$ python -q
>>> import numpy as np
>>> import numpy.linalg as la
>>> np.set_printoptions(precision=3, suppress=True, linewidth=140, legacy="1.25")
>>> E = np.array([[3, 2, 0, 1, 2, 0],
...     [1, 2, 3, 2, 2, 1],
...     [3, 1, 2, 0, 0, 2],
...     [2, 1, 0, 0, 2, 2],
...     [2, 1, 2, 1, 1, 1],
...     [0, 0, 3, 0, 3, 3]])
>>> r0 = np.array([2, 3, 1, 2, 1, 2])
>>> other = E + np.outer(r0, np.eye(6)[1])
>>> other
array([[3., 4., 0., 1., 2., 0.],
       [1., 5., 3., 2., 2., 1.],
       [3., 2., 2., 0., 0., 2.],
       [2., 3., 0., 0., 2., 2.],
       [2., 2., 2., 1., 1., 1.],
       [0., 2., 3., 0., 3., 3.]])
>>> la.matrix_rank(other - E)
1
>>> x0 = np.array([6, 0, 8, 4, 6, 1])
>>> other @ x0
array([34., 51., 36., 26., 39., 45.])
>>> other @ (2 * x0)
array([ 68., 102.,  72.,  52.,  78.,  90.])
>>> print(other * x0)
[[18.  0.  0.  4. 12.  0.]
 [ 6.  0. 24.  8. 12.  1.]
 [18.  0. 16.  0.  0.  2.]
 [12.  0.  0.  0. 12.  2.]
 [12.  0. 16.  4.  6.  1.]
 [ 0.  0. 24.  0. 18.  3.]]
>>> np.sign((other @ x0).round(6))
array([1., 1., 1., 1., 1., 1.])
>>> other @ np.ones(6)
array([10., 14.,  9.,  9.,  9., 11.])
>>> (other * x0).sum(axis=1)
array([34., 51., 36., 26., 39., 45.])
>>> M = np.load("sample7.npy")
>>> M
array([[1, 0, 0, 0, 0, 0, 0, 0],
       [2, 3, 0, 0, 0, 0, 0, 0],
       [3, 1, 2, 0, 0, 0, 0, 0],
       [0, 1, 3, 0, 0, 0, 0, 0],
       [1, 2, 1, 1, 0, 0, 0, 0],
       [0, 0, 1, 0, 1, 3, 0, 0],
       [0, 3, 2, 1, 0, 2, 2, 0],
       [0, 2, 3, 3, 3, 3, 2, 1]])
>>> other = M[0, 0] * M[1:] - np.outer(M[1:, 0], M[0])
>>> other
array([[0, 3, 0, 0, 0, 0, 0, 0],
       [0, 1, 2, 0, 0, 0, 0, 0],
       [0, 1, 3, 0, 0, 0, 0, 0],
       [0, 2, 1, 1, 0, 0, 0, 0],
       [0, 0, 1, 0, 1, 3, 0, 0],
       [0, 3, 2, 1, 0, 2, 2, 0],
       [0, 2, 3, 3, 3, 3, 2, 1]])
>>> la.matrix_rank(other), la.matrix_rank(M)
(6, 7)
>>> K = np.load("dump.npy")
>>> print(K)
[[ 0  1  0]
 [ 0 -2  0]
 [-2  0  0]
 [ 0  0  0]
 [ 0  0  0]
 [ 0 -1  0]
 [ 0  2 -1]
 [ 0  0  0]
 [ 0  0  0]]
>>> x0 = np.array([4, 0, 1])
>>> a = np.maximum(K @ x0, 0)
>>> np.tanh(K @ x0)
array([ 0.   ,  0.   , -1.   ,  0.   ,  0.   ,  0.   , -0.762,  0.   ,  0.   ])
>>> a
array([0, 0, 0, 0, 0, 0, 0, 0, 0])
>>> np.flatnonzero(a > 1e-9)
array([], dtype=int64)
>>> np.maximum(K @ x0, 0) - np.maximum(-K @ x0, 0)
array([ 0,  0, -8,  0,  0,  0, -1,  0,  0])
>>> other = np.c_[K[:, :2] @ np.array([[1, 0], [-3, 0]]), np.array([0, 1, -2, -1, 0, -2, -1, 2, 2])]
>>> other
array([[-3,  0,  0],
       [ 6,  0,  1],
       [-2,  0, -2],
       [ 0,  0, -1],
       [ 0,  0,  0],
       [ 3,  0, -2],
       [-6,  0, -1],
       [ 0,  0,  2],
       [ 0,  0,  2]])
>>> la.matrix_rank(np.c_[K, other])
4
>>> la.matrix_rank(other)
2
>>> la.norm(la.qr(K)[0].T @ other, axis=0) ** 2 / ((other ** 2).sum(axis=0) + 1e-12)
array([1.   , 0.   , 0.263])
>>> th = np.radians(144)
>>> r_ = np.eye(3)
>>> r_[1, 1] = r_[0, 0] = np.cos(th)
>>> r_[1, 0], r_[0, 1] = -np.sin(th), np.sin(th)
>>> print(r_)
[[-0.809  0.588  0.   ]
 [-0.588 -0.809  0.   ]
 [ 0.     0.     1.   ]]
>>> other = K @ r_.T
>>> np.abs(other - K).max(axis=0)
array([3.618, 3.618, 0.   ])
>>> print(np.round(la.eigvals(r_).sum().real, 3))
-0.618
>>> print(round(float(la.det(2 * r_)), 3), np.round(la.det(r_), 3))
8.0 1.0
>>> np.poly(r_)
array([ 1.   ,  0.618, -0.618, -1.   ])
>>> la.eigvals(r_)
array([-0.809+0.588j, -0.809-0.588j,  1.   +0.j   ])
>>> np.kron(np.eye(2, dtype=int), r_)
array([[-0.809,  0.588,  0.   , -0.   ,  0.   ,  0.   ],
       [-0.588, -0.809,  0.   , -0.   , -0.   ,  0.   ],
       [ 0.   ,  0.   ,  1.   ,  0.   ,  0.   ,  0.   ],
       [-0.   ,  0.   ,  0.   , -0.809,  0.588,  0.   ],
       [-0.   , -0.   ,  0.   , -0.588, -0.809,  0.   ],
       [ 0.   ,  0.   ,  0.   ,  0.   ,  0.   ,  1.   ]])
>>> x0 = np.array([3, -1, -1])
>>> y = K @ x0
>>> print(la.solve(K.T @ K, K.T @ y))
[ 3. -1. -1.]
>>> y
array([-1,  2, -6,  0,  0,  1, -1,  0,  0])
>>> rng = np.random.default_rng(739923)
>>> y = y + 0.3 * rng.normal(size=9)
>>> print(y)
[-0.382  1.785 -5.875  0.033  0.104  1.356 -0.381  0.008  0.304]
>>> c, *_ = la.lstsq(K, y)
>>> [round(float(la.norm(la.solve(K.T @ K + lam * np.eye(3), K.T @ y))), 2) for lam in (0, 1, 10, 100)]
[3.37, 2.47, 0.89, 0.13]
>>> print(round(la.norm(y - K @ c), 3))
0.761
>>> c
array([ 2.937, -0.885, -1.388])
>>> c.round()
array([ 3., -1., -1.])
>>> np.round(K.T @ (y - K @ c), 3) + 0
array([0., 0., 0.])
>>> mat = np.loadtxt("run16.csv", delimiter=",")
>>> mat
array([[ 48.047,  21.828,  -7.95 , -35.881, -15.789,   9.687,  34.838,   0.844],
       [ 31.119,  13.127,  -7.411, -22.921,  -7.572,   5.189,  19.953,  -1.372],
       [ 27.645,  11.383,  -7.197, -20.276,  -6.056,   4.361,  16.988,  -1.765],
       [ 15.894,   5.674,  -6.028, -11.393,  -1.608,   1.918,   7.374,  -2.801],
       [ 12.224,   3.985,  -5.442,  -8.649,  -0.536,   1.313,   4.593,  -2.967],
       [ 10.454,   3.198,  -5.097,  -7.336,  -0.101,   1.06 ,   3.318,  -2.998],
       [  9.164,   2.639,  -4.811,  -6.383,   0.173,   0.895,   2.426,  -2.994],
       [  3.007,   0.3  ,  -2.727,  -1.937,   0.696,   0.395,  -0.96 ,  -2.33 ],
       [  1.107,  -0.12 ,  -1.448,  -0.653,   0.347,   0.328,  -1.128,  -1.462],
       [  0.993,  -0.13 ,  -1.341,  -0.58 ,   0.311,   0.32 ,  -1.091,  -1.373],
       [  0.825,  -0.139,  -1.172,  -0.474,   0.255,   0.304,  -1.017,  -1.228],
       [  0.627,  -0.139,  -0.953,  -0.353,   0.185,   0.276,  -0.893,  -1.029],
       [  0.529,  -0.134,  -0.834,  -0.294,   0.149,   0.258,  -0.814,  -0.915],
       [ -0.044,   0.023,   0.089,   0.022,   0.003,  -0.047,   0.114,   0.113],
       [ -0.392,   0.266,   0.862,   0.188,   0.394,  -0.801,   1.364,   1.302],
       [ -0.438,   0.294,   0.947,   0.213,   0.51 ,  -0.949,   1.536,   1.467],
       [ -0.472,   0.312,   1.004,   0.232,   0.603,  -1.063,   1.658,   1.585],
       [ -0.565,   0.35 ,   1.134,   0.288,   0.882,  -1.379,   1.956,   1.884],
       [ -0.655,   0.371,   1.23 ,   0.346,   1.169,  -1.683,   2.198,   2.136],
       [ -0.669,   0.373,   1.242,   0.355,   1.212,  -1.727,   2.23 ,   2.171],
       [ -1.743,   0.122,   1.471,   1.169,   4.435,  -4.614,   3.287,   3.738],
       [ -1.754,   0.118,   1.47 ,   1.178,   4.466,  -4.639,   3.29 ,   3.748],
       [ -2.2  ,  -0.078,   1.414,   1.536,   5.657,  -5.613,   3.359,   4.1  ],
       [ -2.317,  -0.132,   1.395,   1.63 ,   5.959,  -5.855,   3.361,   4.18 ],
       [ -2.681,  -0.308,   1.325,   1.925,   6.877,  -6.586,   3.339,   4.403],
       [ -3.978,  -0.988,   1.006,   2.982,   9.951,  -8.963,   3.008,   4.992],
       [ -4.302,  -1.166,   0.916,   3.247,  10.681,  -9.516,   2.885,   5.105],
       [ -4.353,  -1.194,   0.902,   3.289,  10.795,  -9.602,   2.864,   5.122],
       [ -5.108,  -1.617,   0.684,   3.908,  12.452, -10.845,   2.531,   5.348],
       [ -5.516,  -1.849,   0.562,   4.243,  13.328, -11.496,   2.331,   5.453],
       [ -7.688,  -3.111,  -0.113,   6.028,  17.797, -14.768,   1.105,   5.876],
       [ -9.449,  -4.158,  -0.678,   7.477,  21.251, -17.254,  -0.027,   6.103],
       [-15.775,  -7.99 ,  -2.742,  12.679,  32.882, -25.451,  -4.626,   6.46 ],
       [-16.868,  -8.659,  -3.1  ,  13.577,  34.807, -26.789,  -5.474,   6.475],
       [-20.221, -10.718,  -4.195,  16.333,  40.599, -30.79 ,  -8.139,   6.467],
       [-26.627, -14.672,  -6.273,  21.592,  51.3  , -38.107, -13.427,   6.279]])
>>> Xs = mat - mat.mean(axis=0)
>>> evecs = la.svd(Xs)[2][:3]
>>> other = Xs - Xs @ evecs.T @ evecs
>>> print(np.round(other.std(axis=0), 3) + 0)
[0. 0. 0. 0. 0. 0. 0. 0.]
>>> print(np.round(np.cov(Xs @ evecs.T, rowvar=False), 3) + 0)
[[627.744   0.      0.   ]
 [  0.     73.354   0.   ]
 [  0.      0.     14.696]]
>>> np.diag(evecs.T @ evecs)
array([0.496, 0.095, 0.319, 0.25 , 0.608, 0.364, 0.538, 0.329])
>>> round(la.norm(other) / la.norm(Xs), 3)
0.0
>>> (Xs @ evecs.T).std(axis=0)
array([24.704,  8.445,  3.78 ])
